$ python -q
>>> import numpy as np
>>> np.set_printoptions(precision=2, suppress=True, linewidth=140, floatmode="fixed")
>>> rd = lambda a: np.round(a, 2) + 0
>>> E = np.load("dump.npy")
>>> rd(E)
array([[-0.72, -0.47, -0.24,  0.46],
       [ 0.48, -0.71,  0.45,  0.24],
       [ 0.32, -0.40, -0.80, -0.32],
       [ 0.40,  0.33, -0.33,  0.79]])
>>> rng = np.random.default_rng(26291)
>>> idx = rng.permutation(4)
>>> B = E[:, idx] * rng.choice([-1, 1], 4)
>>> rd(B)
array([[-0.46, -0.72,  0.47,  0.24],
       [-0.24,  0.48,  0.71, -0.45],
       [ 0.32,  0.32,  0.40,  0.80],
       [-0.79,  0.40, -0.33,  0.33]])
>>> Uu, _, vt = np.linalg.svd(E.T @ B)
>>> rd(np.linalg.lstsq(E, B)[0])
array([[ 0.00,  1.00,  0.00,  0.00],
       [ 0.00,  0.00, -1.00,  0.00],
       [ 0.00,  0.00,  0.00, -1.00],
       [-1.00,  0.00,  0.00,  0.00]])
>>> idx
array([3, 0, 1, 2])
>>> x0 = np.array([-2, -2, -2, 2])
>>> target = B @ x0
>>> coef, lr = np.zeros(4), 1 / np.linalg.norm(B, 2) ** 2
>>> for i in range(12):
...     coef -= lr * B.T @ (B @ coef - target)
...     if i % 2 == 0: print(i, round(np.linalg.norm(B @ coef - target), 2))
... 
0 0.0
2 0.0
4 0.0
6 0.0
8 0.0
10 0.0
>>> rd(np.linalg.cond(B))
np.float64(1.0)
>>> x0 = np.array([-5, -2, -1, 5])
>>> 4 - np.linalg.matrix_rank(E - np.eye(4), tol=1e-8)
np.int64(1)
>>> rd(np.linalg.det(E))
np.float64(-1.0)
>>> rd(np.linalg.inv(E))
array([[-0.72,  0.48,  0.32,  0.40],
       [-0.47, -0.71, -0.40,  0.33],
       [-0.24,  0.45, -0.80, -0.33],
       [ 0.46,  0.24, -0.32,  0.79]])
>>> rd((E + E.T) / 2)
array([[-0.72,  0.00,  0.04,  0.43],
       [ 0.00, -0.71,  0.03,  0.29],
       [ 0.04,  0.03, -0.80, -0.32],
       [ 0.43,  0.29, -0.32,  0.79]])
>>> np.allclose(E @ E.T, E.T @ E)
True
>>> rd(E @ E)
array([[ 0.40,  0.92, -0.01,  0.00],
       [-0.44,  0.19, -0.87,  0.09],
       [-0.80,  0.35,  0.49,  0.05],
       [ 0.08, -0.03,  0.06,  0.99]])
>>> rd(E.sum(axis=0))
array([ 0.48, -1.25, -0.91,  1.17])
>>> rd(np.abs(E).max())
np.float64(0.8)
>>> rd(np.linalg.norm(E))
np.float64(2.0)
>>> np.count_nonzero(E)
np.int64(16)
>>> np.linalg.matrix_rank(E)
np.int64(4)
>>> feats = np.load("x.npy")
>>> feats
array([[ 0.15,  0.03,  0.05],
       [-1.99, -2.11, -1.16],
       [-1.43, -1.39, -0.69],
       [-1.50, -1.49, -0.81],
       [ 0.13,  0.27,  0.15],
       [-2.57, -2.74, -1.33],
       [ 0.39,  0.24,  0.16],
       [-1.12, -1.41, -0.61],
       [-2.46, -2.23, -1.02],
       [ 1.11,  1.11,  0.53],
       [ 0.63,  0.62,  0.47],
       [-0.14,  0.00, -0.15],
       [-2.08, -2.07, -0.90],
       [ 1.60,  1.42,  0.69],
       [-2.96, -2.92, -1.47],
       [ 2.06,  2.20,  1.17],
       [ 0.04,  0.10,  0.24],
       [-0.72, -0.67, -0.39],
       [ 3.01,  2.86,  1.35],
       [ 1.22,  1.31,  0.59],
       [ 3.05,  3.02,  1.55],
       [ 0.29,  0.01,  0.25]])
>>> np.argsort(-np.linalg.norm(feats, axis=0).round(6), kind="stable")[:3]
array([0, 1, 2])
>>> np.linalg.cond(feats) > 100
np.False_
>>> rd(np.abs(np.linalg.svd(feats)[2][-1]))
array([0.15, 0.56, 0.81])
>>> J = np.loadtxt("layer18.csv", delimiter=",")
>>> J
array([[ 1.69,  0.65, -0.95, -0.98],
       [-0.90, -0.70, -1.80, -0.80],
       [ 1.60,  0.10, -0.90, -0.80]])
>>> B = np.c_[feats[:, :2] @ np.array([[1, 4], [0, 2]]), np.array([0, 1, 2, 2, 0, 2, 3, 1, 3, 2, 3, 2, 2, 2, 0, 1, 0, 3, 2, 3, 0, 0])]
>>> rd(B)
array([[  0.15,   0.66,   0.00],
       [ -1.99, -12.18,   1.00],
       [ -1.43,  -8.50,   2.00],
       [ -1.50,  -8.98,   2.00],
       [  0.13,   1.06,   0.00],
       [ -2.57, -15.76,   2.00],
       [  0.39,   2.04,   3.00],
       [ -1.12,  -7.30,   1.00],
       [ -2.46, -14.30,   3.00],
       [  1.11,   6.66,   2.00],
       [  0.63,   3.76,   3.00],
       [ -0.14,  -0.56,   2.00],
       [ -2.08, -12.46,   2.00],
       [  1.60,   9.24,   2.00],
       [ -2.96, -17.68,   0.00],
       [  2.06,  12.64,   1.00],
       [  0.04,   0.36,   0.00],
       [ -0.72,  -4.22,   3.00],
       [  3.01,  17.76,   2.00],
       [  1.22,   7.50,   3.00],
       [  3.05,  18.24,   0.00],
       [  0.29,   1.18,   0.00]])
>>> rd(np.linalg.norm(B - feats @ np.linalg.lstsq(feats, B)[0], axis=0))
array([0.00, 0.00, 8.87])
>>> rd(np.linalg.lstsq(feats, B[:, 0])[0])
array([1.00, 0.00, 0.00])
>>> np.linalg.matrix_rank(np.c_[feats, B])
np.int64(4)
>>> ang = np.radians(30)
>>> r_ = np.eye(4)
>>> r_[0, 0] = r_[1, 1] = np.cos(ang)
>>> r_[0, 1], r_[1, 0] = -np.sin(ang), np.sin(ang)
>>> rd(r_)
array([[ 0.87, -0.50,  0.00,  0.00],
       [ 0.50,  0.87,  0.00,  0.00],
       [ 0.00,  0.00,  1.00,  0.00],
       [ 0.00,  0.00,  0.00,  1.00]])
>>> B = J @ r_.T
>>> rd(np.linalg.det(r_)), rd(np.trace(r_))
(np.float64(1.0), np.float64(3.73))
>>> rd(np.abs(B - J).max(axis=0))
array([0.55, 0.79, 0.00, 0.00])
>>> np.allclose(J @ J.T, B @ B.T)
True
>>> Uu, sig, vt = np.linalg.svd(J, full_matrices=False)
>>> (sig > 1e-8).sum()
np.int64(3)
>>> Uu.shape, sig.shape, vt.shape
((3, 3), (3,), (3, 4))
>>> np.abs(Uu[:, 0]).round(6).argmax()
np.int64(0)
>>> rd(np.sqrt((sig ** 2).sum())), rd(np.linalg.norm(J))
(np.float64(3.79), np.float64(3.79))
>>> rd(vt @ vt.T)
array([[1.00, 0.00, 0.00],
       [0.00, 1.00, 0.00],
       [0.00, 0.00, 1.00]])
>>> rd(Uu.T @ J @ vt.T)
array([[3.04, 0.00, 0.00],
       [0.00, 2.24, 0.00],
       [0.00, 0.00, 0.36]])
>>> np.allclose(Uu * sig @ vt, J)
True
>>> m1 = np.load("w.npy")
>>> m1
array([[ 1.50, -0.30,  0.90,  1.10],
       [-0.50, -1.30,  1.20, -0.60],
       [ 1.40,  2.00, -1.30, -0.20]])
>>> x0 = np.array([-2, 1, 0, -3])
>>> h = np.maximum(m1 @ x0, 0)
>>> m1 * (h > 1e-9)[:, None]
array([[ 0.00, -0.00,  0.00,  0.00],
       [-0.50, -1.30,  1.20, -0.60],
       [ 0.00,  0.00, -0.00, -0.00]])
>>> h
array([0.00, 1.50, 0.00])
>>> rd(np.maximum(m1 @ x0, 0) - np.maximum(-m1 @ x0, 0))
array([-6.60,  1.50, -0.20])
>>> np.flatnonzero(h > 1e-9)
array([1])
>>> np.maximum(m1 @ (3 * x0), 0)
array([0.00, 4.50, 0.00])
>>> rd(m1.T @ h)
array([-0.75, -1.95,  1.80, -0.90])
>>> arr = np.load("case18.npy")
>>> arr
array([[10,  3,  7,  4],
       [ 3,  5,  8,  7],
       [ 7,  8, 14, 12],
       [ 4,  7, 12, 11]])
>>> vals, vecs = np.linalg.eigh(arr)
>>> x0 = np.array([1, 1, 2, 2])
>>> x0 @ arr @ x0
np.int64(321)
>>> rd(vecs * np.maximum(vals, 0) @ vecs.T)
array([[10.00,  3.00,  7.00,  4.00],
       [ 3.00,  5.00,  8.00,  7.00],
       [ 7.00,  8.00, 14.00, 12.00],
       [ 4.00,  7.00, 12.00, 11.00]])
>>> np.abs(arr).sum(axis=1).max(), rd(np.abs(vals).max())
(np.int64(41), np.float64(32.44))
>>> rd(vecs * np.abs(vals) @ vecs.T)
array([[10.00,  3.00,  7.00,  4.00],
       [ 3.00,  5.00,  8.00,  7.00],
       [ 7.00,  8.00, 14.00, 12.00],
       [ 4.00,  7.00, 12.00, 11.00]])
>>> (np.sign(vecs[:, -1].round(6)) == np.sign(vecs[0, -1].round(6))).astype(int)
array([1, 1, 1, 1])
>>> Uu, sig, vt = np.linalg.svd(arr)
>>> vecs = vt[:(sig > 1e-8).sum()]
>>> x0 = arr[1] + 3 * arr[2] + rng.integers(2) * np.eye(4)[1]
>>> x0
array([24.00, 30.00, 50.00, 43.00])
>>> rd(vecs.T @ vecs)
array([[ 0.95, -0.07,  0.16, -0.11],
       [-0.07,  0.90,  0.24, -0.17],
       [ 0.16,  0.24,  0.44,  0.40],
       [-0.11, -0.17,  0.40,  0.71]])
>>> np.allclose(vecs.T @ vecs @ x0, x0)
False
>>> rd(np.linalg.norm(arr, 2) / np.linalg.norm(arr))
np.float64(0.98)
>>> np.argsort(-np.linalg.norm(arr, axis=0).round(6), kind="stable")[:3]
array([2, 3, 0])
>>> np.linalg.matrix_rank(arr, rtol=0.1)
np.int64(2)
>>> gram = arr.T @ arr
>>> np.allclose(gram, gram.T)
True
>>> np.diag(gram)
array([174, 147, 453, 330])
>>> rd(np.linalg.svd(arr, compute_uv=False) ** 2)
array([1052.17,   51.69,    0.14,    0.00])
>>> rd(arr @ np.linalg.pinv(arr) @ arr)
array([[10.00,  3.00,  7.00,  4.00],
       [ 3.00,  5.00,  8.00,  7.00],
       [ 7.00,  8.00, 14.00, 12.00],
       [ 4.00,  7.00, 12.00, 11.00]])
>>> np.linalg.lstsq(arr[:-1].T, arr[-1])[2]
np.int32(3)
>>> np.allclose(arr[:-1].T @ np.linalg.lstsq(arr[:-1].T, arr[-1])[0], arr[-1])
True
>>> rd(np.trace(np.linalg.pinv(arr) @ arr))
np.float64(3.0)
>>> np.abs(np.diag(np.linalg.qr(arr)[1])) > 1e-9
array([ True,  True,  True, False])
>>> M = np.loadtxt("mat.csv", delimiter=",")
>>> rd(M)
array([[ 2.57, -1.03, -1.15],
       [ 0.86,  2.81, -0.60],
       [-1.29, -0.18, -2.70]])
>>> B = m1 / np.sqrt((m1 ** 2).mean(axis=1, keepdims=True))
>>> rd(m1 - m1.mean(axis=1, keepdims=True))
array([[ 0.70, -1.10,  0.10,  0.30],
       [-0.20, -1.00,  1.50, -0.30],
       [ 0.92,  1.52, -1.78, -0.68]])
>>> rd(np.linalg.norm(B, axis=1))
array([2.00, 2.00, 2.00])
>>> np.linalg.matrix_rank(B) == np.linalg.matrix_rank(m1)
np.True_
>>> np.linalg.matrix_rank(m1 - m1.mean(axis=1, keepdims=True))
np.int64(3)
>>> mat = np.load("arr.npy")
>>> mat
array([[ 1,  1,  1,  1],
       [-2, -2, -2, -2],
       [ 2,  2,  2,  2],
       [-3, -3, -3, -3]])
>>> gram = E.T @ E
>>> (E @ E.T).shape
(4, 4)
>>> rd(np.linalg.eigvalsh(gram)[::-1])
array([1.00, 1.00, 1.00, 1.00])
>>> rd(gram)
array([[1.00, 0.00, 0.00, 0.00],
       [0.00, 1.00, 0.00, 0.00],
       [0.00, 0.00, 1.00, 0.00],
       [0.00, 0.00, 0.00, 1.00]])
>>> np.trace(gram), (E ** 2).sum()
(np.float64(4.0), np.float64(4.0))
>>> np.linalg.matrix_rank(gram)
np.int64(4)
>>> rank = np.linalg.matrix_rank(mat)
>>> rank
np.int64(1)
>>> N = np.linalg.svd(mat)[2][rank:].T
>>> np.linalg.matrix_rank(mat.T @ mat), np.linalg.matrix_rank(mat @ mat.T)
(np.int64(1), np.int64(1))
>>> rd(N @ N.T)
array([[ 0.75, -0.25, -0.25, -0.25],
       [-0.25,  0.75, -0.25, -0.25],
       [-0.25, -0.25,  0.75, -0.25],
       [-0.25, -0.25, -0.25,  0.75]])
>>> [int(np.linalg.matrix_rank(mat[:i])) for i in range(1, len(mat) + 1)]
[1, 1, 1, 1]
